$ python3 -q
>>> import numpy as np
>>> np.set_printoptions(precision=2, suppress=True, linewidth=200, sign=" ")
>>> m1 = np.array([[3, 1, 0, 0], [3, 3, 3, -3], [3, 2, -3, -2], [3, -3, 2, -1]])
>>> print(m1)
[[ 3  1  0  0]
 [ 3  3  3 -3]
 [ 3  2 -3 -2]
 [ 3 -3  2 -1]]
>>> vec = np.array([1, 2, 0, 2])
>>> h = np.maximum(m1 @ vec, 0)
>>> print(np.maximum(m1 @ (3 * vec), 0))
[ 15   9   9   0]
>>> print(np.tanh(m1 @ vec))
[ 1.  1.  1. -1.]
>>> print(m1 * (h > 1e-9)[:, None])
[[ 3  1  0  0]
 [ 3  3  3 -3]
 [ 3  2 -3 -2]
 [ 0  0  0  0]]
>>> print(np.maximum(m1 @ vec, 0) - np.maximum(-m1 @ vec, 0))
[ 5  3  3 -5]
>>> A2 = np.array([[8, 8], [1, 2], [6, 9]])
>>> feats = np.kron(np.eye(3, dtype=int), A2)
>>> print(feats)
[[ 8  8  0  0  0  0]
 [ 1  2  0  0  0  0]
 [ 6  9  0  0  0  0]
 [ 0  0  8  8  0  0]
 [ 0  0  1  2  0  0]
 [ 0  0  6  9  0  0]
 [ 0  0  0  0  8  8]
 [ 0  0  0  0  1  2]
 [ 0  0  0  0  6  9]]
>>> rng = np.random.default_rng(578247)
>>> z = rng.permutation(6)
>>> A2 = feats[:, z] * rng.choice([-1, 1], 6)
>>> print(A2)
[[ 0  8  0  0  8  0]
 [ 0  1  0  0  2  0]
 [ 0  6  0  0  9  0]
 [-8  0  0  0  0 -8]
 [-1  0  0  0  0 -2]
 [-6  0  0  0  0 -9]
 [ 0  0  8 -8  0  0]
 [ 0  0  1 -2  0  0]
 [ 0  0  6 -9  0  0]]
>>> left, _, Vh = np.linalg.svd(feats.T @ A2)
>>> print(np.round(left @ Vh, 2) + 0)
[[ 0.  1.  0.  0.  0.  0.]
 [ 0.  0.  0.  0.  1.  0.]
 [-1.  0.  0.  0.  0.  0.]
 [ 0.  0.  0.  0.  0. -1.]
 [ 0.  0.  1.  0.  0.  0.]
 [ 0.  0.  0. -1.  0.  0.]]
>>> print(np.round(np.linalg.lstsq(feats, A2)[0], 2) + 0)
[[ 0.  1.  0.  0.  0.  0.]
 [ 0.  0.  0.  0.  1.  0.]
 [-1.  0.  0.  0.  0.  0.]
 [ 0.  0.  0.  0.  0. -1.]
 [ 0.  0.  1.  0.  0.  0.]
 [ 0.  0.  0. -1.  0.  0.]]
>>> A2 = feats + rng.integers(-2, 3, (9, 3)) @ rng.integers(-2, 3, (3, 6))
>>> print(A2)
[[ 9  6 -2  2 -1  0]
 [ 2  5  2  3  6  2]
 [ 6 12  2 -1  3  2]
 [ 2  1  7  9  2  4]
 [ 2 -2 -2  4 -1  2]
 [-1  3  8  4  0  2]
 [ 1  7  4 -1 16 14]
 [-1 -1 -1 -5 -4  2]
 [-2  0  2  0  6  5]]
>>> print(np.round(np.linalg.svd(A2 - feats, compute_uv=False), 2) + 0)
[ 17.     9.94   7.49   0.     0.     0.  ]
>>> print(np.linalg.matrix_rank(A2 - feats, tol=1e-8))
3
>>> vec = np.array([0, -8, -9, -5, -9, 2])
>>> target = feats @ vec
>>> b, lr = np.zeros(6), 1 / np.linalg.norm(feats, 2) ** 2
>>> for i in range(6):
...     b -= lr * feats.T @ (feats @ b - target)
...     if i % 1 == 0: print(i, round(np.linalg.norm(feats @ b - target), 2))
... 
0 16.64
1 16.46
2 16.29
3 16.11
4 15.94
5 15.77
>>> print(np.round(np.linalg.cond(feats), 2))
9.71
>>> vec = np.array([-2, -1, -1, 0, 2, 0])
>>> target = feats @ vec
>>> print(np.round(np.linalg.pinv(feats) @ feats, 2) + 0)
[[ 1.  0.  0.  0.  0.  0.]
 [ 0.  1.  0.  0.  0.  0.]
 [ 0.  0.  1.  0.  0.  0.]
 [ 0.  0.  0.  1.  0.  0.]
 [ 0.  0.  0.  0.  1.  0.]
 [ 0.  0.  0.  0.  0.  1.]]
>>> print(np.round(np.linalg.solve(feats.T @ feats, feats.T @ target), 2) + 0)
[-2. -1. -1.  0.  2.  0.]
>>> print(np.round(np.linalg.lstsq(feats, target)[0], 2) + 0)
[-2. -1. -1.  0.  2.  0.]
>>> target = target + 0.02 * rng.normal(size=9)
>>> print(target)
[-23.97  -3.99 -21.    -8.02  -1.02  -6.04  15.96   2.01  12.  ]
>>> b, *_ = np.linalg.lstsq(feats, target)
>>> print([round(float(np.linalg.norm(np.linalg.solve(feats.T @ feats + lam * np.eye(6), feats.T @ target))), 2) for lam in (0, 1, 10, 100)])
[3.15, 2.84, 2.42, 1.77]
>>> print(b)
[-1.99 -1.   -0.99 -0.01  1.98  0.01]
>>> z = rng.integers(0, 2, 3)
>>> M = np.array([[0, 5, 3], [5, 3, 1], [2, 4, 1]]) * (z[:, None] == z)
>>> print(M)
[[ 0  0  0]
 [ 0  3  1]
 [ 0  4  1]]
>>> z = rng.permutation(3)
>>> print(z)
[ 0  2  1]
>>> A2 = M[z][:, z]
>>> print(np.diag(A2))
[ 0  1  3]
>>> print(np.sort(np.abs(np.linalg.eigvals(A2))))
[ 0.    0.24  4.24]
>>> print(np.allclose(A2, M))
False
>>> mat = np.loadtxt("run19.csv", delimiter=",")
>>> print(mat)
[[ 2.09  2.78 -0.74  0.5 ]
 [-0.46  1.1  -0.1   0.14]
 [-0.67  1.37 -0.11  0.17]
 [ 1.66  0.79 -0.37  0.19]]
>>> A2 = np.linalg.inv(m1)
>>> print(np.linalg.det(m1) * A2)
[[ 60.  -7.   3.  15.]
 [ 33.  21.  -9. -45.]
 [ 12.  27. -42.   3.]
 [105. -30. -48. -27.]]
>>> print(np.round(np.linalg.det(m1) * np.linalg.det(A2), 2))
1.0
>>> print(np.round(np.linalg.cond(m1), 2))
4.75
>>> print((np.abs(A2) > 1e-9).astype(int))
[[ 1  1  1  1]
 [ 1  1  1  1]
 [ 1  1  1  1]
 [ 1  1  1  1]]
>>> print(np.allclose(A2, m1.T))
False
>>> print(A2)
[[ 0.28 -0.03  0.01  0.07]
 [ 0.15  0.1  -0.04 -0.21]
 [ 0.06  0.13 -0.2   0.01]
 [ 0.49 -0.14 -0.23 -0.13]]
